$ ipython --no-banner

In [1]: import numpy as np

In [2]: np.set_printoptions(precision=2, suppress=True, linewidth=100)

In [3]: E = np.load("a.npy")

In [4]: E
Out[4]: 
array([[ 0,  2,  1,  0,  5],
       [ 0,  0,  0,  0,  0],
       [ 7,  0,  0,  5,  0],
       [ 0,  0,  0,  0,  3],
       [ 1,  0,  0,  1,  5],
       [ 5,  0,  0,  0,  0],
       [ 7,  0,  2,  5,  0],
       [ 0,  0,  0,  0,  0],
       [ 0,  4,  1,  0,  8],
       [ 1,  3,  3,  1, 10],
       [ 3,  0,  0,  0,  0],
       [ 4,  0,  1,  3,  2],
       [ 0,  6,  2,  0,  8]])

In [5]: # row 7 repeats row 1

In [6]: C2 = np.cov(E, rowvar=False)

In [7]: round(float(np.corrcoef(E[:, 0], E[:, 3])[0, 1]), 2)
Out[7]: 0.83

In [8]: np.linalg.eigvalsh(C2)[::-1]
Out[8]: array([20.72,  6.78,  1.13,  0.64,  0.31])

In [9]: C2.shape
Out[9]: (5, 5)

In [10]: E.std(axis=0)
Out[10]: array([2.63, 1.92, 0.97, 1.83, 3.53])

In [11]: np.argsort(-E.std(axis=0).round(6), kind="stable")
Out[11]: array([4, 0, 1, 3, 2])

In [12]: np.polyfit(E[:, 0], E[:, 3], 1)
Out[12]: array([ 0.58, -0.09])

In [13]: Ac = E - E.mean(axis=0)

In [14]: U, sv, Vt = np.linalg.svd(Ac, full_matrices=False)

In [15]: Vt[0] * np.sign(Vt[0, np.abs(Vt[0]).argmax()])
Out[15]: array([-0.46,  0.37,  0.12, -0.24,  0.76])

In [16]: np.abs(Vt[0]).argmax()
Out[16]: np.int64(4)

In [17]: np.linalg.matrix_rank(Ac)
Out[17]: np.int64(5)

In [18]: sv
Out[18]: array([15.77,  9.02,  3.68,  2.77,  1.94])

In [19]: round((sv ** 2).sum() ** 2 / (sv ** 4).sum(), 2)
Out[19]: np.float64(1.83)

In [20]: np.round(Ac.mean(axis=0), 2) + 0
Out[20]: array([0., 0., 0., 0., 0.])

In [21]: np.searchsorted(np.cumsum(sv ** 2) / (sv ** 2).sum(), 0.9) + 1
Out[21]: np.int64(2)

In [22]: Y = np.c_[E[:, :1] @ np.array([[-5]]), np.array([-4, -6, -9, -9, 3, -9, -4, -5, -2, 0, 1, 7, 4])]

In [23]: Y
Out[23]: 
array([[  0,  -4],
       [  0,  -6],
       [-35,  -9],
       [  0,  -9],
       [ -5,   3],
       [-25,  -9],
       [-35,  -4],
       [  0,  -5],
       [  0,  -2],
       [ -5,   0],
       [-15,   1],
       [-20,   7],
       [  0,   4]])

In [24]: np.round(np.linalg.lstsq(E, Y[:, 0])[0], 2) + 0
Out[24]: array([-5.,  0.,  0.,  0.,  0.])

In [25]: np.round(np.linalg.norm(Y - E @ np.linalg.lstsq(E, Y)[0], axis=0), 2) + 0
Out[25]: array([ 0.  , 17.56])

In [26]: np.linalg.matrix_rank(np.c_[E, Y])
Out[26]: np.int64(6)
